$ ipython --no-banner

In [1]: import numpy as np

In [2]: from numpy import linalg as LA

In [3]: np.set_printoptions(suppress=True, linewidth=100)

In [4]: arr = np.load("a.npy")

In [5]: print(arr)
[[ 16.42  14.08   1.98  -1.37  -6.25  -0.87 -17.77   0.66  -7.53  -9.75  -1.14]
 [  7.43  14.58  -3.91 -11.15  -5.98   4.58  -0.58   3.05  14.45  11.6    9.56]
 [  8.34  14.59  -5.59 -10.14  -7.45   4.43  -1.6    5.32  16.62  12.64  10.16]
 [ -8.65  16.2   -1.29  11.67 -11.43   7.61  12.03  20.72   3.5  -12.28   4.98]
 [  8.16  13.32  -4.55  -8.41  -6.67   3.61  -1.18   4.12  11.87  12.17   9.83]
 [ 16.28  13.76   4.02  -0.22  -5.7    1.17 -16.74  -0.2   -8.36  -9.67  -1.51]
 [  5.96  14.26  -5.5  -10.25  -5.6    3.04  -0.83   5.84  15.25  10.49   9.94]
 [ 16.65  16.43   3.12  -2.52  -5.82  -0.95 -17.83   1.28  -7.16  -8.95  -2.29]
 [  8.27  15.45  -5.48 -10.19  -5.66   3.42  -0.08   4.18  15.59  11.21   9.26]
 [ 16.9   14.16   0.76  -2.96  -6.6    0.97 -16.86   1.79  -5.24 -11.52  -1.47]
 [ -6.76  14.68  -0.18  11.58 -10.66   7.69   9.31  20.71   3.11 -12.75   5.99]
 [  6.12  14.74  -4.16 -10.15  -5.01   3.43  -2.38   4.22  15.74  10.77   9.73]
 [ 18.25  14.47   1.93  -1.68  -6.43   0.69 -18.25  -0.7   -7.86  -9.77  -2.04]
 [ 18.96  12.81   4.04  -1.57  -7.21   0.74 -18.5    0.22  -8.09 -10.12   0.17]
 [ -9.28  13.51  -1.66  11.32 -10.37   8.93  11.91  20.67   5.25 -13.8    7.26]
 [ 16.2   13.82   3.35  -2.18  -8.09   1.19 -17.92   1.83  -6.28 -11.64  -2.02]
 [ 19.12  15.38   2.59  -2.72  -6.68   0.96 -16.89   1.08  -5.16 -10.52  -1.01]
 [ 19.31  14.33   3.97  -0.13  -5.93   0.32 -19.3    1.16  -7.32 -10.74  -1.06]
 [ 17.01  11.85   1.65  -0.69  -7.38  -1.15 -19.43   0.08  -6.07 -12.02  -1.08]
 [ -9.29  15.16  -1.64  11.8  -11.16   8.05  11.06  21.93   5.01 -11.9    6.32]
 [ 17.41  15.26   1.96  -1.88  -6.56   1.21 -18.86   2.16  -7.54 -10.52  -0.99]
 [  8.25  14.83  -5.31  -9.43  -6.02   3.05   0.55   5.77  16.65  11.26   9.75]
 [  8.57  14.98  -4.77  -9.71  -6.09   1.44  -0.66   5.17  14.35  11.22   8.84]
 [  7.    16.11  -5.    -8.55  -4.1    4.41   0.     7.98  15.37  11.62   8.47]
 [ -9.08  15.22   0.5   12.05 -10.33   8.89  10.41  20.3    3.64 -13.66   6.67]
 [ -8.52  15.48  -1.6    9.4  -11.77   8.03  10.62  21.09   2.34 -13.64   6.83]
 [  6.48  16.74  -4.81 -11.64  -5.91   3.37  -0.46   5.98  14.26  10.59   8.9 ]
 [  5.34  14.82  -3.88 -12.27  -3.97   3.54  -0.95   5.73  14.24  11.98  11.98]
 [  5.66  15.34  -4.08 -10.79  -3.7    2.75  -2.53   5.13  14.28   9.44  12.94]
 [ 18.2   13.5    2.13  -1.42  -6.11  -0.44 -17.25   1.31  -8.68  -9.64  -2.46]
 [-10.74  14.93  -2.74  12.03 -10.17   8.49   8.67  22.62   3.38 -12.69   6.32]
 [-10.03  14.41  -1.8   12.09 -11.55   7.55  10.65  22.75   3.57 -12.68   6.98]
 [ -8.4   16.13  -0.68  12.27  -9.78   6.67  10.28  19.95   3.28 -11.54   6.17]
 [ -8.6   13.17  -3.05  10.89  -9.86   5.81  11.2   19.41   4.24 -11.9    5.12]
 [ 18.92  12.84   4.14  -0.57  -6.7   -0.23 -19.22   0.68  -7.74 -10.28  -0.28]
 [ 16.89  13.82   2.81  -1.04  -7.31  -0.81 -17.64   1.84  -5.94 -11.29  -0.97]
 [  6.15  15.06  -2.67  -9.16  -4.19   1.4   -2.27   4.63  14.85  10.5    9.14]
 [-10.71  15.12  -3.61  12.16  -9.56   9.3   11.86  21.87   5.01 -14.66   5.68]
 [ -9.49  15.89  -1.3   11.44 -11.5    8.59  11.34  20.76   4.88 -13.43   7.05]
 [ -8.06  15.84  -1.15  10.99 -10.52   7.17  11.47  20.82   2.3  -12.42   5.86]
 [  7.84  16.03  -5.45 -11.19  -5.7    4.35  -1.19   4.12  13.89  11.33   9.63]]

In [6]: out = arr / LA.norm(arr, axis=1, keepdims=True)

In [7]: C2 = out @ out.T

In [8]: np.round(LA.norm(out, axis=1), 2)
Out[8]: 
array([1., 1., 1., 1., 1., 1., 1., 1., 1., 1., 1., 1., 1., 1., 1., 1., 1., 1., 1., 1., 1., 1., 1.,
       1., 1., 1., 1., 1., 1., 1., 1., 1., 1., 1., 1., 1., 1., 1., 1., 1., 1.])

In [9]: print(C2[19].round(2) + 0)
[-0.01  0.16  0.2   1.    0.18  0.    0.24  0.    0.2   0.05  1.    0.19 -0.04 -0.03  1.    0.05
  0.02  0.   -0.02  1.    0.04  0.23  0.19  0.28  1.    0.99  0.24  0.19  0.22 -0.02  1.    1.
  1.    1.   -0.03  0.04  0.19  0.99  1.    1.    0.19]

In [10]: print((C2 - 2 * np.eye(41)).round(6).argmax(axis=1))
[12 40  8 39  2 17 11  0 21 16 24  6  0 34 38 35  9 34 35 31  0  8  8 21 38 39 40 28 27  0 31 19 39
 19 13 15 11 14 19  3  1]

In [11]: Ac = (arr - arr.mean(axis=0)) / arr.std(axis=0)

In [12]: np.round(Ac.std(axis=0), 2)
Out[12]: array([1., 1., 1., 1., 1., 1., 1., 1., 1., 1., 1.])

In [13]: c = LA.lstsq(np.delete(Ac, 3, axis=1), Ac[:, 3])[0]

In [14]: np.round(1 - np.var(Ac[:, 3] - np.delete(Ac, 3, axis=1) @ c), 2)
Out[14]: np.float64(0.99)

In [15]: print(np.abs(c).argmax())
6

In [16]: q, Rm = LA.qr(arr)

In [17]: np.allclose(Rm.T @ Rm, arr.T @ arr)
Out[17]: True

In [18]: print(np.round(abs(Rm[0, 0]), 2), np.round(LA.norm(arr[:, 0]), 2))
78.49 78.49

In [19]: m1 = np.load("mat.npy")

In [20]: m1
Out[20]: 
array([[-2.11, -0.7 ,  1.2 ],
       [ 0.32,  0.1 ,  0.  ],
       [ 3.05,  1.  , -0.1 ],
       [-4.49, -1.5 ,  2.5 ],
       [ 1.21,  0.4 , -0.5 ],
       [ 4.2 ,  1.4 , -0.6 ],
       [ 0.57,  0.2 , -1.2 ],
       [ 0.63,  0.2 , -0.9 ],
       [-5.72, -1.9 ,  1.5 ],
       [ 2.69,  0.9 ,  0.4 ],
       [ 2.75,  0.9 ,  2.6 ],
       [-1.22, -0.4 ,  1.8 ],
       [-0.95, -0.3 ,  0.9 ],
       [ 0.85,  0.3 , -1.  ]])

In [21]: Ac = m1 - m1.mean(axis=0)

In [22]: Uu, sigma, Vt = LA.svd(Ac, full_matrices=False)

In [23]: print(np.round(Ac.mean(axis=0), 2) + 0)
[0. 0. 0.]

In [24]: LA.matrix_rank(Ac)
Out[24]: np.int64(3)

In [25]: sigma.round(2)
Out[25]: array([11.04,  3.94,  0.03])

In [26]: Z = m1[[4, 3]].astype(float)

In [27]: for _ in range(7):
    ...:     idx = LA.norm(m1[:, None] - Z, axis=-1).argmin(axis=1)
    ...:     Z = np.array([m1[idx == j].mean(axis=0) for j in range(2)])
    ...: 

In [28]: print(idx)
[1 0 0 1 0 0 0 0 1 0 0 1 1 0]

In [29]: print(np.abs(Z[1] - Z[0]).argmax())
0

In [30]: Z.round(2)
Out[30]: 
array([[ 1.81,  0.6 , -0.14],
       [-2.9 , -0.96,  1.58]])

In [31]: A = np.tril(np.array([[1, -1, -3, -1, 3],
    ...:     [3, 1, 2, -2, 2],
    ...:     [-3, 3, 2, -2, 3],
    ...:     [-3, -1, 2, 3, 2],
    ...:     [2, 3, -3, 2, -1]]), -1) + np.eye(5, dtype=int)

In [32]: A
Out[32]: 
array([[ 1,  0,  0,  0,  0],
       [ 3,  1,  0,  0,  0],
       [-3,  3,  1,  0,  0],
       [-3, -1,  2,  1,  0],
       [ 2,  3, -3,  2,  1]])

In [33]: # triangular, det is the product of the diagonal

In [34]: out = np.array([[2, 3, 2], [-2, -2, -2]])

In [35]: Z = np.kron(out, A)

In [36]: LA.matrix_rank(Z)
Out[36]: np.int64(10)

In [37]: E = np.loadtxt("x.csv", delimiter=",")

In [38]: E
Out[38]: 
array([[4., 5., 4., 0., 2., 2., 1., 5., 5., 2., 4.],
       [1., 2., 1., 3., 1., 5., 1., 1., 3., 2., 1.],
       [5., 1., 1., 4., 0., 4., 5., 3., 0., 3., 3.],
       [4., 5., 4., 0., 2., 2., 1., 5., 5., 2., 4.],
       [5., 3., 5., 2., 3., 5., 1., 2., 1., 3., 5.],
       [5., 0., 2., 1., 0., 0., 1., 3., 2., 3., 2.],
       [3., 3., 1., 4., 4., 2., 5., 2., 3., 3., 5.],
       [0., 3., 2., 3., 0., 2., 3., 2., 1., 2., 4.],
       [4., 5., 2., 3., 0., 0., 2., 0., 2., 5., 3.]])

In [39]: # rows 0 and 3 are equal

In [40]: out = LA.inv(A)

In [41]: print(out.round(2) + 0)
[[  1.   0.   0.   0.   0.]
 [ -3.   1.   0.   0.   0.]
 [ 12.  -3.   1.   0.   0.]
 [-24.   7.  -2.   1.   0.]
 [ 91. -26.   7.  -2.   1.]]

In [42]: np.round(LA.inv(out), 2) + 0
Out[42]: 
array([[ 1.,  0.,  0.,  0.,  0.],
       [ 3.,  1.,  0.,  0.,  0.],
       [-3.,  3.,  1.,  0.,  0.],
       [-3., -1.,  2.,  1.,  0.],
       [ 2.,  3., -3.,  2.,  1.]])

In [43]: np.round(LA.slogdet(A)[0], 2)
Out[43]: np.float64(1.0)

In [44]: np.round(A @ out, 2) + 0
Out[44]: 
array([[1., 0., 0., 0., 0.],
       [0., 1., 0., 0., 0.],
       [0., 0., 1., 0., 0.],
       [0., 0., 0., 1., 0.],
       [0., 0., 0., 0., 1.]])

In [45]: q, evecs = LA.qr(arr[:, :2])[0], LA.qr(arr[:, 2:])[0]

In [46]: sigma = LA.svd(q.T @ evecs, compute_uv=False)

In [47]: np.round(LA.norm(q @ q.T - evecs @ evecs.T, 2), 2)
Out[47]: np.float64(1.0)

In [48]: rank = LA.matrix_rank(E)

In [49]: rank
Out[49]: np.int64(8)

In [50]: ns = LA.svd(E)[2][rank:].T

In [51]: np.allclose(E @ ns, 0)
Out[51]: True

In [52]: X = np.loadtxt("arr.csv", delimiter=",")

In [53]: X
Out[53]: 
array([[ -8.,  -5.,  -5.,   3.,  -8.,  -5.,  -3.,   2.,   2.,  -7.,  -1.,  -1.,   5.],
       [ -5.,  -8.,  -7.,  -3.,  -8.,  -6.,   8.,  -8.,  -9.,  -2.,   0.,   0.,   7.],
       [ -5.,  -7.,   0.,   6.,   6.,   8.,  -6.,   5.,  -7., -10.,   2.,   1.,  -1.],
       [  3.,  -3.,   6., -10.,  -1.,   2.,  -3.,  -8.,   0.,   9.,   4.,   2.,   4.],
       [ -8.,  -8.,   6.,  -1.,  10.,   3.,  -4.,   2.,  -1.,  -7.,  -3.,   0.,   4.],
       [ -5.,  -6.,   8.,   2.,   3., -10.,  -1.,  -3.,  -2.,   5.,  -4.,   6.,  -6.],
       [ -3.,   8.,  -6.,  -3.,  -4.,  -1.,   2.,   6.,  -6.,   1., -10.,   3.,  -4.],
       [  2.,  -8.,   5.,  -8.,   2.,  -3.,   6.,   2.,   4.,  -2.,   0.,  -4.,  -3.],
       [  2.,  -9.,  -7.,   0.,  -1.,  -2.,  -6.,   4., -10.,  -7.,  -2.,   3.,   2.],
       [ -7.,  -2., -10.,   9.,  -7.,   5.,   1.,  -2.,  -7.,  -6.,  -2.,  -6.,   5.],
       [ -1.,   0.,   2.,   4.,  -3.,  -4., -10.,   0.,  -2.,  -2.,  -6.,   5.,   5.],
       [ -1.,   0.,   1.,   2.,   0.,   6.,   3.,  -4.,   3.,  -6.,   5.,   4.,  -1.],
       [  5.,   7.,  -1.,   4.,   4.,  -6.,  -4.,  -3.,   2.,   5.,   5.,  -1.,  -8.]])

In [54]: # equal to its transpose

In [55]: ev, evecs = LA.eigh(X)

In [56]: vec = np.array([2, 3, 1, 0, 0, 3, 3, 0, 2, 2, 3, 1, 1])

In [57]: np.abs(X).sum(axis=1).max(), round(float(np.abs(ev).max()), 2)
Out[57]: (np.float64(71.0), 36.48)

In [58]: np.round(LA.eigvalsh(X[1:, 1:]), 2)
Out[58]: 
array([-32.87, -25.08, -22.43, -15.63, -11.46,  -3.68,   1.96,   6.  ,   7.76,  10.35,  17.77,
        27.3 ])

In [59]: print(np.round(vec @ X @ vec / (vec @ vec), 2), round(ev[0], 2), round(float(ev[-1]), 2))
-19.22 -36.48 27.54
